% ipython --no-banner

In [1]: import numpy as np

In [2]: np.set_printoptions(suppress=True, linewidth=160)

In [3]: m1 = np.load("layer4.npy")

In [4]: print(m1)
[[ 94 108  64  66 139  94  46 121]
 [108 195 126  85 224 170 111 164]
 [ 64 126  90  46 133 106  66  83]
 [ 66  85  46  57 113  80  51  95]
 [139 224 133 113 275 200 131 223]
 [ 94 170 106  80 200 152 104 148]
 [ 46 111  66  51 131 104  84  93]
 [121 164  83  95 223 148  93 215]]

In [5]: print(np.round(np.sort(np.abs(np.linalg.eigvals(m1))), 2) + 0)
[   0.      0.      0.      0.     15.29   35.91   82.5  1028.31]

In [6]: print((m1 + m1.T) / 2)
[[ 94. 108.  64.  66. 139.  94.  46. 121.]
 [108. 195. 126.  85. 224. 170. 111. 164.]
 [ 64. 126.  90.  46. 133. 106.  66.  83.]
 [ 66.  85.  46.  57. 113.  80.  51.  95.]
 [139. 224. 133. 113. 275. 200. 131. 223.]
 [ 94. 170. 106.  80. 200. 152. 104. 148.]
 [ 46. 111.  66.  51. 131. 104.  84.  93.]
 [121. 164.  83.  95. 223. 148.  93. 215.]]

In [7]: print(np.round(np.linalg.det(m1), 2))
-0.0

In [8]: print(np.allclose(m1 @ m1.T, m1.T @ m1))
True

In [9]: left, sig, vt = np.linalg.svd(m1)

In [10]: print(np.argmax(sig[:-1] / (sig[1:] + 1e-6)) + 1)
4

In [11]: out = left[:, :4] @ np.diag(sig[:4]) @ vt[:4]

In [12]: print(np.round(np.linalg.norm(m1 - out, 2), 2), round(float(sig[4]), 2))
0.0 0.0

In [13]: print(np.linalg.matrix_rank(m1, rtol=0.05))
2

In [14]: print(round(np.abs(m1 - out).max(), 2))
0.0

In [15]: ev, vecs = np.linalg.eigh(m1)

In [16]: print(np.round(np.abs(vecs[:, -1]), 2))
[0.26 0.42 0.26 0.21 0.52 0.38 0.25 0.41]

In [17]: print(round(float(ev.sum()), 2), np.trace(m1))
1162.0 1162

In [18]: print(np.abs(vecs[:, -1]).round(6).argmax())
4

In [19]: print((ev > 1e-8).sum(), (ev < -1e-8).sum())
4 0

In [20]: x = np.array([-7, 9, -6, -5, 8, -1, 3, 4])

In [21]: h = np.maximum(m1 @ x, 0)

In [22]: print(np.flatnonzero(h > 1e-9))
[0 1 2 3 4 5 6 7]

In [23]: print(np.maximum(m1 @ x, 0) - np.maximum(-m1 @ x, 0))
[1240 2429 1404 1099 2965 2188 1594 2431]

In [24]: print(np.tanh(m1 @ x))
[1. 1. 1. 1. 1. 1. 1. 1.]

In [25]: print(m1 * (h > 1e-9)[:, None])
[[ 94 108  64  66 139  94  46 121]
 [108 195 126  85 224 170 111 164]
 [ 64 126  90  46 133 106  66  83]
 [ 66  85  46  57 113  80  51  95]
 [139 224 133 113 275 200 131 223]
 [ 94 170 106  80 200 152 104 148]
 [ 46 111  66  51 131 104  84  93]
 [121 164  83  95 223 148  93 215]]

In [26]: print(np.maximum(m1 @ (3 * x), 0))
[3720 7287 4212 3297 8895 6564 4782 7293]

In [27]: print(round(float(np.linalg.norm(m1, 2) / np.linalg.norm(m1)), 2))
1.0

In [28]: print(np.argsort(-np.linalg.norm(m1, axis=0).round(6), kind="stable")[:3])
[4 1 7]

In [29]: print([round(float(x), 2) for x in np.linalg.svd(m1, compute_uv=False)[:3]])
[1028.31, 82.5, 35.91]

In [30]: M = np.loadtxt("out13.csv", delimiter=",")

In [31]: print(M)
[[-4. -4. -3.  0.  1. -1.  1. -3.  1.  2.]
 [-4. -4. -4. -3.  0.  1. -1.  1. -3.  1.]
 [-3. -4. -4. -4. -3.  0.  1. -1.  1. -3.]
 [ 0. -3. -4. -4. -4. -3.  0.  1. -1.  1.]
 [ 1.  0. -3. -4. -4. -4. -3.  0.  1. -1.]
 [-1.  1.  0. -3. -4. -4. -4. -3.  0.  1.]
 [ 1. -1.  1.  0. -3. -4. -4. -4. -3.  0.]
 [-3.  1. -1.  1.  0. -3. -4. -4. -4. -3.]
 [ 1. -3.  1. -1.  1.  0. -3. -4. -4. -4.]
 [ 2.  1. -3.  1. -1.  1.  0. -3. -4. -4.]]

In [32]: rng = np.random.default_rng(608653)

In [33]: lab = rng.permutation(10)

In [34]: print(lab)
[6 2 4 9 5 7 8 0 3 1]

In [35]: out = M[lab][:, lab]

In [36]: print(np.diag(out))
[-4. -4. -4. -4. -4. -4. -4. -4. -4. -4.]

In [37]: print(np.trace(out))
-40.0

In [38]: ev, vecs = np.linalg.eigh(M)

In [39]: x = np.array([1, 2, 2, 2, 2, 2, 2, 1, 1, 0])

In [40]: print(round(float(x @ M @ x / (x @ x)), 2), np.round(ev[0], 2), np.round(ev[-1], 2))
-16.15 -16.72 4.92

In [41]: print(x @ M @ x)
-436.0

In [42]: print(np.round(np.linalg.eigvalsh(M[1:, 1:]), 2))
[-16.42 -12.22  -9.78  -5.78  -1.14  -0.8    2.21   3.14   4.8 ]

In [43]: print(np.abs(M).sum(axis=1).max(), round(np.abs(ev).max(), 2))
24.0 16.72
